% python3 -q
>>> import numpy as np
>>> import numpy.linalg as la
>>> np.set_printoptions(precision=4, suppress=True, linewidth=160)
>>> A = np.load("a.npy")
>>> A
array([[ 6.2855, -5.0298, -2.0805],
       [ 7.817 , -6.0653, -1.7508],
       [ 7.0253, -5.8173, -2.4991],
       [-7.0247,  2.5735,  2.9858],
       [ 6.3952, -5.6356, -2.4055],
       [ 6.572 , -4.66  , -0.8532],
       [ 7.5115, -7.1437, -2.6397],
       [-5.1115,  2.8138,  3.5231],
       [-6.1125,  2.2269,  2.5118],
       [-7.0269,  2.9835,  2.6743],
       [-7.3388,  4.4607,  2.8338],
       [-7.441 ,  2.297 ,  4.9592],
       [-8.8875,  4.7696,  3.7469],
       [ 8.9247, -8.0468, -1.8403],
       [-7.7025,  1.7544,  1.6233],
       [ 8.6866, -7.2661, -1.7933],
       [ 9.5483, -7.1018, -0.8019],
       [ 6.3904, -6.0488, -1.4342],
       [-5.5953,  2.0384,  5.4206],
       [-8.5433,  2.4122,  2.2397]])
>>> cov = np.cov(A, rowvar=False)
>>> np.median(A, axis=0)
array([ 0.587 , -1.4528,  0.4107])
>>> np.polyfit(A[:, 0], A[:, 2], 1)
array([-0.333 ,  0.7938])
>>> M = np.loadtxt("case5.csv", delimiter=",")
>>> M
array([[ 1.6663, -0.5   , -1.6   ],
       [-0.8479, -0.3   ,  0.8   ],
       [-1.0156, -1.8   ,  1.    ],
       [ 0.199 ,  0.6   , -0.2   ],
       [ 0.9993, -0.4   , -1.    ],
       [ 0.8802,  1.8   , -0.9   ],
       [-1.2337, -0.2   ,  1.2   ],
       [-1.7798, -1.4   ,  1.8   ],
       [ 1.4423,  1.1   , -1.4   ],
       [-1.0622,  0.6   ,  1.1   ],
       [ 1.0078, -0.2   , -1.1   ],
       [-0.5824, -1.8   ,  0.5   ],
       [ 1.4191,  0.7   , -1.4   ],
       [ 1.1472,  0.3   , -1.1   ],
       [ 1.4049,  1.6   , -1.3   ],
       [ 0.4461, -0.5   , -0.4   ]])
>>> W2 = M[[7, 5]].astype(float)
>>> for _ in range(7):
...     lab = la.norm(M[:, None] - W2, axis=-1).argmin(axis=1)
...     W2 = np.array([M[lab == j].mean(axis=0) for j in range(2)])
... 
>>> lab
array([1, 0, 0, 1, 1, 1, 0, 0, 1, 0, 1, 0, 1, 1, 1, 1])
>>> np.abs(W2[1] - W2[0]).argmax()
np.int64(0)
>>> W2[1] - W2[0]
array([ 2.1482,  1.2667, -2.1067])
>>> u = np.array([0, 2])
>>> np.polyval(u, M[1])
array([2., 2., 2.])
>>> np.correlate(M[1], M[15], "full")
array([ 0.3392,  0.5439, -0.5482, -0.5338,  0.3569])
>>> np.convolve(M[1], u)
array([ 0.    , -1.6958, -0.6   ,  1.6   ])
>>> D = la.norm(M[:, None] - M[None], axis=-1)
>>> D.shape
(16, 16)
>>> D[:5, :5]
array([[0.    , 3.4816, 3.9551, 2.3072, 0.9027],
       [3.4816, 0.    , 1.5225, 1.7047, 2.5811],
       [3.9551, 1.5225, 0.    , 2.9454, 3.1654],
       [2.3072, 1.7047, 2.9454, 0.    , 1.5101],
       [0.9027, 2.5811, 3.1654, 1.5101, 0.    ]])
>>> M.shape
(16, 3)
>>> np.abs(M).max()
np.float64(1.8)
>>> np.unravel_index(np.abs(M).argmax(), M.shape)
(np.int64(2), np.int64(1))
>>> np.count_nonzero(M)
np.int64(48)
>>> Ac = M - M.mean(axis=0)
>>> evecs = la.svd(Ac)[2][:2]
>>> B = Ac - Ac @ evecs.T @ evecs
>>> B.std(axis=0)
array([0.023 , 0.0004, 0.0232])
>>> round(float(la.norm(B) / la.norm(Ac)), 4)
0.0173
>>> (Ac @ evecs.T).std(axis=0)
array([1.7099, 0.7986])
>>> np.round(np.cov(Ac @ evecs.T, rowvar=False), 4) + 0
array([[3.1185, 0.    ],
       [0.    , 0.6803]])
>>> W0 = np.load("block14.npy")
>>> W0
array([[-3., -3., -1.,  0.],
       [ 3., -2., -1.,  0.],
       [ 1., -1.,  3.,  0.],
       [ 0.,  0.,  0., -4.]])
>>> B = W0 / la.norm(W0, axis=1, keepdims=True)
>>> cov = B @ B.T
>>> (np.abs(cov) > 0.9).astype(int)
array([[1, 0, 0, 0],
       [0, 1, 0, 0],
       [0, 0, 1, 0],
       [0, 0, 0, 1]])
>>> round(np.degrees(np.arccos(np.clip(cov[0, 1], -1, 1))), 4)
np.float64(97.0438)
>>> (cov - 2 * np.eye(4)).round(6).argmax(axis=1)
array([3, 2, 1, 0])
>>> cov
array([[ 1.    , -0.1226, -0.2075,  0.    ],
       [-0.1226,  1.    ,  0.1612,  0.    ],
       [-0.2075,  0.1612,  1.    ,  0.    ],
       [ 0.    ,  0.    ,  0.    ,  1.    ]])
>>> B = la.inv(W0)
>>> la.det(W0) * B
array([[ 28., -40.,  -4.,   0.],
       [ 40.,  32.,  24.,   0.],
       [  4.,  24., -60.,  -0.],
       [  0.,   0.,   0.,  52.]])
>>> B
array([[-0.1346,  0.1923,  0.0192, -0.    ],
       [-0.1923, -0.1538, -0.1154, -0.    ],
       [-0.0192, -0.1154,  0.2885,  0.    ],
       [-0.    , -0.    , -0.    , -0.25  ]])
>>> round(la.eigvals(B).sum().real, 4)
np.float64(-0.25)
>>> la.eigvals(B)
array([-0.1577+0.1901j, -0.1577-0.1901j,  0.3153+0.j    , -0.25  +0.j    ])
>>> np.einsum("ii->", B)
np.float64(-0.25)
>>> round(float(np.einsum("ij,ji->", B, B)), 4)
0.1394
>>> x = np.array([2, 1, 0, 0])
>>> y = W0 @ x
>>> beta, lr = np.zeros(4), 1 / la.norm(W0, 2) ** 2
>>> for i in range(4):
...     beta -= lr * W0.T @ (W0 @ beta - y)
...     if i % 1 == 0: print(i, round(la.norm(W0 @ beta - y), 4))
... 
0 1.2903
1 0.6999
2 0.3797
3 0.206
>>> beta
array([1.9851, 0.9786, 0.0613, 0.    ])
>>> round(float(la.cond(W0)), 4)
1.4785
>>> rng = np.random.default_rng(3945)
>>> B = W0 + rng.integers(-2, 3, (4, 3)) @ rng.integers(-2, 3, (3, 4))
>>> B
array([[ 1.,  4.,  2.,  1.],
       [ 3., -1., -3.,  0.],
       [ 1., -1., 10., -1.],
       [ 4.,  5.,  0., -2.]])
>>> la.matrix_rank(B - W0, tol=1e-8)
np.int64(3)
>>> J = np.array([[-5.0, 5.0, 3.0, -3.0],
...     [-10.0, 10.0, 6.0, -6.0],
...     [-6.0, 5.0, 3.0, -2.0],
...     [-6.0, 5.0, 1.0, 0.0]])
>>> Uu, sv, VT = la.svd(J)
>>> np.argmax(sv[:-1] / (sv[1:] + 1e-6)) + 1
np.int64(3)
>>> B = Uu[:, :3] @ np.diag(sv[:3]) @ VT[:3]
>>> round(float(la.norm(J - B, 2)), 4), np.round(sv[3], 4)
(0.0, np.float64(0.0))
>>> B.round(4) + 0
array([[ -5.,   5.,   3.,  -3.],
       [-10.,  10.,   6.,  -6.],
       [ -6.,   5.,   3.,  -2.],
       [ -6.,   5.,   1.,   0.]])
>>> B = J + rng.integers(-2, 3, (4, 3)) @ rng.integers(-2, 3, (3, 4))
>>> B
array([[ -7.,   3.,   4.,  -2.],
       [-11.,  12.,  12.,  -3.],
       [ -9.,   1.,   5.,   1.],
       [ -9.,  -1.,   0.,   2.]])
>>> np.round(la.svd(B - J, compute_uv=False), 4) + 0
array([9.5543, 7.5005, 0.6768, 0.    ])
>>> A.shape
(20, 3)
>>> A.sum(axis=0)
array([  4.3725, -34.4852,  14.42  ])
>>> q, _ = la.qr(np.array([[0.9], [1.7], [0.4]]))
>>> feats = q @ q.T
>>> feats
array([[0.2098, 0.3964, 0.0933],
       [0.3964, 0.7487, 0.1762],
       [0.0933, 0.1762, 0.0415]])
>>> cov = feats.T @ feats
>>> np.round(la.svd(feats, compute_uv=False) ** 2, 4) + 0
array([1., 0., 0.])
>>> np.diag(cov)
array([0.2098, 0.7487, 0.0415])
>>> la.matrix_rank(cov)
np.int64(1)
>>> (feats @ feats.T).shape
(3, 3)
>>> la.matrix_power(feats, 2)
array([[0.2098, 0.3964, 0.0933],
       [0.3964, 0.7487, 0.1762],
       [0.0933, 0.1762, 0.0415]])
>>> np.trace(feats)
np.float64(1.0)
>>> np.round(np.sort(np.abs(la.eigvals(feats))), 4) + 0
array([0., 0., 1.])
>>> np.allclose(feats, feats.T)
True
>>> B = np.array([[2, 0, 0, 2], [-2, 2, 2, -1], [0, -2, -2, 1], [-2, 0, -1, -2]])
>>> arr = B + B.T
>>> arr
array([[ 4, -2,  0,  0],
       [-2,  4,  0, -1],
       [ 0,  0, -4,  0],
       [ 0, -1,  0, -4]])
>>> (arr != 0).astype(int)
array([[1, 1, 0, 0],
       [1, 1, 0, 1],
       [0, 0, 1, 0],
       [0, 1, 0, 1]])
>>> np.sort(la.eigvals(arr).real)
array([-4.1309, -4.    ,  2.0805,  6.0504])
>>> x = np.array([-3, 1, 3, -1])
>>> h = np.maximum(arr @ x, 0)
>>> np.tanh(arr @ x)
array([-1.    ,  1.    , -1.    ,  0.9951])
>>> np.maximum(arr @ x, 0) - np.maximum(-arr @ x, 0)
array([-14,  11, -12,   3])
>>> arr * (h > 1e-9)[:, None]
array([[ 0,  0,  0,  0],
       [-2,  4,  0, -1],
       [ 0,  0,  0,  0],
       [ 0, -1,  0, -4]])
>>> arr.T @ h
array([-22,  41,   0, -23])
>>> h
array([ 0, 11,  0,  3])
>>> np.maximum(arr @ (3 * x), 0)
array([ 0, 33,  0,  9])
>>> x = np.array([0, -2, -2, -3])
>>> y = arr @ x
>>> y
array([ 4, -5,  8, 14])
>>> la.solve(arr, y)
array([ 0., -2., -2., -3.])
>>> la.solve(arr, arr[:, 2])
array([ 0.,  0.,  1., -0.])
>>> np.round(la.solve(arr.T, arr[1]), 4) + 0
array([0., 1., 0., 0.])
>>> mat = np.load("m.npy")
>>> mat
array([[ 18.9163,  11.6054, -23.2662],
       [ 11.7353,   6.9786, -16.6564],
       [  8.5833,   4.945 , -13.4371],
       [  8.0979,   4.632 , -12.914 ],
       [  7.009 ,   3.9302, -11.7059],
       [  2.6449,   1.1458,  -6.0127],
       [  1.839 ,   0.6536,  -4.6279],
       [  0.4329,  -0.0127,  -1.1133],
       [  0.2706,  -0.0137,  -0.5852],
       [ -2.9592,  -0.8484,   1.0935],
       [ -9.5467,  -3.7837,   1.9411],
       [-13.1374,  -5.523 ,   2.4218],
       [-19.2862,  -8.6012,   3.3203]])
>>> Ac = (mat - mat.mean(axis=0)) / mat.std(axis=0)
>>> Ac.std(axis=0)
array([1., 1., 1.])
>>> np.argwhere(np.abs(Ac) > 2)
array([[ 0,  1],
       [ 0,  2],
       [12,  0]])
>>> beta = la.lstsq(np.delete(Ac, 1, axis=1), Ac[:, 1])[0]
>>> beta
array([ 0.7672, -0.244 ])
>>> round(1 - np.var(Ac[:, 1] - np.delete(Ac, 1, axis=1) @ beta), 4)
np.float64(0.9927)
>>> np.abs(beta).argmax()
np.int64(0)
>>> B = np.array([[-0.7, 0.1], [0.9, 0.1], [-0.2, 0.2]])
>>> W2 = np.array([[0.3, -1.7, 0.4], [1.8, -0.7, 0.7]])
>>> K = B @ W2
>>> K
array([[-0.03,  1.12, -0.21],
       [ 0.45, -1.6 ,  0.43],
       [ 0.3 ,  0.2 ,  0.06]])
>>> B = K / np.sqrt((K ** 2).mean(axis=1, keepdims=True))
>>> B[2]
array([1.4216, 0.9477, 0.2843])
>>> la.norm(B, axis=1)
array([1.7321, 1.7321, 1.7321])
>>> K - K.mean(axis=1, keepdims=True)
array([[-0.3233,  0.8267, -0.5033],
       [ 0.69  , -1.36  ,  0.67  ],
       [ 0.1133,  0.0133, -0.1267]])
>>> rank = la.matrix_rank(K)
>>> rank
np.int64(2)
>>> N = la.svd(K)[2][rank:].T
>>> N[:, 0] / N[np.abs(N[:, 0]).round(6).argmax(), 0]
array([-0.3193,  0.1789,  1.    ])
>>> [int(la.matrix_rank(K[:, :j + 1])) for j in range(3)]
[1, 2, 2]
>>> N.shape
(3, 1)
>>> N @ N.T
array([[ 0.0899, -0.0504, -0.2816],
       [-0.0504,  0.0282,  0.1578],
       [-0.2816,  0.1578,  0.8819]])
>>> Uu, sv, VT = la.svd(K)
>>> np.argmax(sv[:-1] / (sv[1:] + 1e-6)) + 1
np.int64(2)
>>> B = Uu[:, :2] @ np.diag(sv[:2]) @ VT[:2]
>>> B
array([[-0.03,  1.12, -0.21],
       [ 0.45, -1.6 ,  0.43],
       [ 0.3 ,  0.2 ,  0.06]])
>>> round(la.norm(K - B, 2), 4), np.round(sv[2], 4)
(np.float64(0.0), np.float64(0.0))
>>> rank = la.matrix_rank(B)
>>> rank
np.int64(2)
>>> N = la.svd(B)[2][rank:].T
>>> np.allclose(B @ N, 0)
True
>>> [int(la.matrix_rank(B[:, :j + 1])) for j in range(3)]
[1, 2, 2]
>>> N @ N.T
array([[ 0.0899, -0.0504, -0.2816],
       [-0.0504,  0.0282,  0.1578],
       [-0.2816,  0.1578,  0.8819]])
>>> [int(la.matrix_rank(np.delete(B, i, axis=0))) for i in range(3)]
[2, 2, 2]
>>> [int(la.matrix_rank(B[:i])) for i in range(1, len(B) + 1)]
[1, 2, 2]
>>> la.matrix_rank(B.T @ B), la.matrix_rank(B @ B.T)
(np.int64(2), np.int64(2))
>>> N.shape
(3, 1)
